% ipython --no-banner

In [1]: import numpy as np

In [2]: import numpy.linalg as la

In [3]: np.set_printoptions(precision=1, suppress=True, linewidth=200)

In [4]: rng = np.random.default_rng(849192)

In [5]: ang = np.sort(rng.uniform(-2, 2, 46))

In [6]: arr = np.c_[ang, ang ** 2, ang ** 3] @ np.array([[-2, 2, 1, 0, 1, 1, 1, -3, -2, 3],
   ...:     [1, 1, 0, 3, -2, 3, -3, 2, 0, -3],
   ...:     [-3, 2, 3, 3, 2, 1, 2, 0, -3, 3]])

In [7]: arr.round(1) + 0
Out[7]: 
array([[ 30.4, -15.1, -24.6, -11.1, -24.7,   2. , -28.6,  13.6,  26.5, -40. ],
       [ 27.7, -13.7, -22.2,  -9.6, -22.6,   2.1, -26.2,  12.8,  24.1, -36.7],
       [ 26.9, -13.3, -21.5,  -9.1, -21.9,   2.1, -25.4,  12.6,  23.4, -35.7],
       [ 23.7, -11.7, -18.7,  -7.4, -19.4,   2.1, -22.6,  11.7,  20.5, -31.8],
       [ 18.6,  -9.1, -14.3,  -4.9, -15.3,   2. , -18. ,  10.1,  16. , -25.4],
       [ 17.2,  -8.4, -13.1,  -4.2, -14.2,   2. , -16.7,   9.6,  14.7, -23.7],
       [ 15.9,  -7.7, -12. ,  -3.6, -13.2,   1.9, -15.5,   9.2,  13.6, -22. ],
       [ 15.7,  -7.7, -11.9,  -3.5, -13. ,   1.9, -15.3,   9.1,  13.4, -21.8],
       [ 10.5,  -5.1,  -7.6,  -1.4,  -8.7,   1.5, -10.4,   7.1,   8.8, -15. ],
       [ 10.4,  -5.1,  -7.5,  -1.3,  -8.7,   1.5, -10.3,   7.1,   8.8, -14.9],
       [  7.3,  -3.6,  -5. ,  -0.3,  -6.1,   1.2,  -7.2,   5.6,   6.1, -10.7],
       [  6.2,  -3.1,  -4.1,   0. ,  -5.1,   1. ,  -6.1,   5.1,   5.1,  -9.2],
       [  4.9,  -2.5,  -3.1,   0.2,  -4. ,   0.8,  -4.9,   4.4,   4. ,  -7.4],
       [  4.3,  -2.2,  -2.7,   0.3,  -3.5,   0.7,  -4.2,   4. ,   3.5,  -6.5],
       [  3.3,  -1.8,  -2. ,   0.4,  -2.7,   0.5,  -3.3,   3.4,   2.8,  -5.2],
       [  3. ,  -1.6,  -1.8,   0.4,  -2.4,   0.4,  -2.9,   3.1,   2.5,  -4.7],
       [  2.2,  -1.3,  -1.2,   0.4,  -1.7,   0.3,  -2.1,   2.5,   1.8,  -3.5],
       [  2. ,  -1.2,  -1.1,   0.4,  -1.6,   0.2,  -1.9,   2.4,   1.7,  -3.2],
       [  1.8,  -1.1,  -1. ,   0.4,  -1.4,   0.2,  -1.6,   2.1,   1.5,  -2.8],
       [  1.4,  -0.9,  -0.7,   0.3,  -1.1,   0.1,  -1.3,   1.8,   1.2,  -2.3],
       [  0.9,  -0.6,  -0.5,   0.2,  -0.6,   0. ,  -0.8,   1.2,   0.8,  -1.5],
       [  0.2,  -0.1,  -0.1,   0. ,  -0.1,  -0.1,  -0.1,   0.2,   0.1,  -0.2],
       [  0. ,   0. ,   0. ,   0. ,   0. ,   0. ,   0. ,   0. ,   0. ,   0. ],
       [ -0.1,   0.1,   0. ,   0. ,   0. ,   0. ,   0. ,  -0.1,  -0.1,   0.1],
       [ -0.2,   0.2,   0.1,   0. ,   0.1,   0.1,   0.1,  -0.2,  -0.2,   0.2],
       [ -0.3,   0.4,   0.2,   0.1,   0.1,   0.2,   0.1,  -0.4,  -0.3,   0.4],
       [ -0.4,   0.5,   0.2,   0.2,   0.1,   0.3,   0.1,  -0.5,  -0.4,   0.5],
       [ -0.7,   0.9,   0.5,   0.5,   0.2,   0.7,   0.1,  -0.8,  -0.8,   0.8],
       [ -0.8,   1. ,   0.5,   0.6,   0.2,   0.9,   0.1,  -0.9,  -0.9,   0.9],
       [ -0.9,   1.2,   0.7,   0.8,   0.2,   1.1,   0. ,  -0.9,  -1.1,   1. ],
       [ -1.6,   2.2,   1.4,   1.9,   0.3,   2.1,  -0.1,  -1.1,  -2. ,   1.5],
       [ -1.7,   2.2,   1.4,   2.1,   0.3,   2.2,  -0.1,  -1.1,  -2.1,   1.5],
       [ -2.4,   3.1,   2.2,   3.2,   0.5,   3.1,  -0.1,  -1.1,  -3. ,   1.9],
       [ -3.1,   4. ,   3. ,   4.5,   0.7,   4. ,  -0.1,  -1.1,  -3.9,   2.4],
       [ -3.2,   4.1,   3.2,   4.7,   0.8,   4.1,  -0.1,  -1.1,  -4.1,   2.5],
       [ -3.9,   4.9,   3.9,   5.9,   1. ,   4.9,   0. ,  -1. ,  -4.9,   3. ],
       [ -4.9,   6. ,   5. ,   7.5,   1.3,   6. ,   0.1,  -0.9,  -6.1,   3.6],
       [ -6.3,   7.5,   6.6,   9.8,   1.8,   7.4,   0.4,  -0.7,  -7.8,   4.6],
       [ -7.4,   8.5,   7.7,  11.4,   2.3,   8.4,   0.6,  -0.5,  -9. ,   5.3],
       [ -7.5,   8.7,   7.9,  11.7,   2.3,   8.6,   0.6,  -0.5,  -9.2,   5.5],
       [ -7.8,   9. ,   8.2,  12.1,   2.4,   8.9,   0.7,  -0.5,  -9.6,   5.6],
       [-11.4,  12.5,  12.2,  17.6,   4. ,  12.1,   1.6,   0.1, -13.7,   8.3],
       [-15.1,  16. ,  16.3,  23.2,   5.7,  15.2,   2.8,   0.7, -18. ,  11.1],
       [-18.8,  19.3,  20.3,  28.5,   7.4,  18. ,   4.1,   1.2, -22.1,  13.9],
       [-19.3,  19.8,  20.8,  29.2,   7.7,  18.4,   4.2,   1.3, -22.7,  14.3],
       [-20.4,  20.8,  22.1,  30.9,   8.2,  19.3,   4.7,   1.5, -24. ,  15.2]])

In [8]: rank = la.matrix_rank(arr)

In [9]: rank
Out[9]: np.int64(3)

In [10]: ns = la.svd(arr)[2][rank:].T

In [11]: np.round(ns @ ns.T, 1) + 0
Out[11]: 
array([[ 0.8,  0.1,  0.1,  0.1,  0.1,  0. ,  0.1, -0.1, -0.2,  0.2],
       [ 0.1,  0.8, -0.1, -0.1,  0. , -0.3,  0.1,  0.2,  0.2, -0.1],
       [ 0.1, -0.1,  0.8, -0.2, -0.1,  0. , -0.1, -0.1,  0.1, -0.1],
       [ 0.1, -0.1, -0.2,  0.5,  0. , -0.2,  0. , -0.3,  0.2,  0.1],
       [ 0.1,  0. , -0.1,  0. ,  0.8,  0.2, -0.2, -0.1,  0.1, -0.2],
       [ 0. , -0.3,  0. , -0.2,  0.2,  0.6,  0.3,  0.1,  0.1,  0.1],
       [ 0.1,  0.1, -0.1,  0. , -0.2,  0.3,  0.7, -0.1,  0. , -0.2],
       [-0.1,  0.2, -0.1, -0.3, -0.1,  0.1, -0.1,  0.4, -0.1,  0.2],
       [-0.2,  0.2,  0.1,  0.2,  0.1,  0.1,  0. , -0.1,  0.8,  0.2],
       [ 0.2, -0.1, -0.1,  0.1, -0.2,  0.1, -0.2,  0.2,  0.2,  0.7]])

In [12]: print(la.matrix_rank(arr.T @ arr), la.matrix_rank(arr @ arr.T))
3 3
